$ python -q
>>> import numpy as np
>>> np.set_printoptions(suppress=True, linewidth=160)
>>> M = np.load("run11.npy")
>>> M
array([[0, 0, 1, 1],
       [0, 0, 0, 0],
       [1, 0, 0, 1],
       [1, 0, 1, 0]])
>>> left, sigma, Vt = np.linalg.svd(M)
>>> sigma.round(4) + 0
array([2., 1., 1., 0.])
>>> B = left[:, :3] @ np.diag(sigma[:3]) @ Vt[:3]
>>> round(float(np.linalg.norm(M - B) / np.linalg.norm(M)), 4)
0.0
>>> ev, vecs = np.linalg.eigh(M)
>>> np.round(np.linalg.eigvalsh(M + 4 * np.eye(4)), 4)
array([3., 3., 4., 6.])
>>> np.round(vecs.T @ M @ vecs, 4) + 0
array([[-1.,  0.,  0.,  0.],
       [ 0., -1.,  0.,  0.],
       [ 0.,  0.,  0.,  0.],
       [ 0.,  0.,  0.,  2.]])
>>> (ev > 1e-8).sum(), (ev < -1e-8).sum()
(np.int64(1), np.int64(2))
>>> np.round(np.linalg.svd(M, compute_uv=False), 4) + 0
array([2., 1., 1., 0.])
>>> np.round(vecs @ np.diag(ev) @ vecs.T, 4) + 0
array([[0., 0., 1., 1.],
       [0., 0., 0., 0.],
       [1., 0., 0., 1.],
       [1., 0., 1., 0.]])
>>> np.round(vecs.T @ vecs, 4) + 0
array([[1., 0., 0., 0.],
       [0., 1., 0., 0.],
       [0., 0., 1., 0.],
       [0., 0., 0., 1.]])
>>> np.round(np.sort(np.linalg.eigvals(M).real), 4)
array([-1., -1.,  0.,  2.])
>>> X = np.maximum(np.array([[1], [2], [0], [2], [2], [0], [1], [0], [1], [1], [1], [1], [1]]) @ np.array([[4, 5, 3]]) + np.array([0, -2, 1]), 0)
>>> X
array([[4, 3, 4],
       [8, 8, 7],
       [0, 0, 1],
       [8, 8, 7],
       [8, 8, 7],
       [0, 0, 1],
       [4, 3, 4],
       [0, 0, 1],
       [4, 3, 4],
       [4, 3, 4],
       [4, 3, 4],
       [4, 3, 4],
       [4, 3, 4]])
>>> D = np.linalg.norm(X[:, None] - X[None], axis=-1)
>>> D.shape
(13, 13)
>>> np.unravel_index(D.round(6).argmax(), D.shape)
(np.int64(1), np.int64(2))
>>> (D + 1e9 * np.eye(13)).round(6).argmin(axis=1)
array([6, 3, 5, 1, 1, 2, 0, 2, 0, 0, 0, 0, 0])
>>> D[0].round(4)
array([0.    , 7.0711, 5.831 , 7.0711, 7.0711, 5.831 , 0.    , 5.831 , 0.    , 0.    , 0.    , 0.    , 0.    ])
>>> D[0].round(6).argsort(kind="stable")[:4]
array([0, 6, 8, 9])
>>> np.round(np.linalg.norm(X, axis=1), 4)
array([ 6.4031, 13.3041,  1.    , 13.3041, 13.3041,  1.    ,  6.4031,  1.    ,  6.4031,  6.4031,  6.4031,  6.4031,  6.4031])
>>> np.linalg.matrix_rank(D ** 2)
np.int64(3)
>>> np.round(np.linalg.norm(X - X.mean(axis=0), axis=1), 4)
array([0.4615, 6.7526, 6.0813, 6.7526, 6.7526, 6.0813, 0.4615, 6.0813, 0.4615, 0.4615, 0.4615, 0.4615, 0.4615])
>>> np.flatnonzero(D[0] < D.mean() / 2)
array([ 0,  6,  8,  9, 10, 11, 12])
>>> D.mean(axis=1).argmax()
np.int64(1)
>>> D[:5, :5].round(4)
array([[ 0.    ,  7.0711,  5.831 ,  7.0711,  7.0711],
       [ 7.0711,  0.    , 12.8062,  0.    ,  0.    ],
       [ 5.831 , 12.8062,  0.    , 12.8062, 12.8062],
       [ 7.0711,  0.    , 12.8062,  0.    ,  0.    ],
       [ 7.0711,  0.    , 12.8062,  0.    ,  0.    ]])
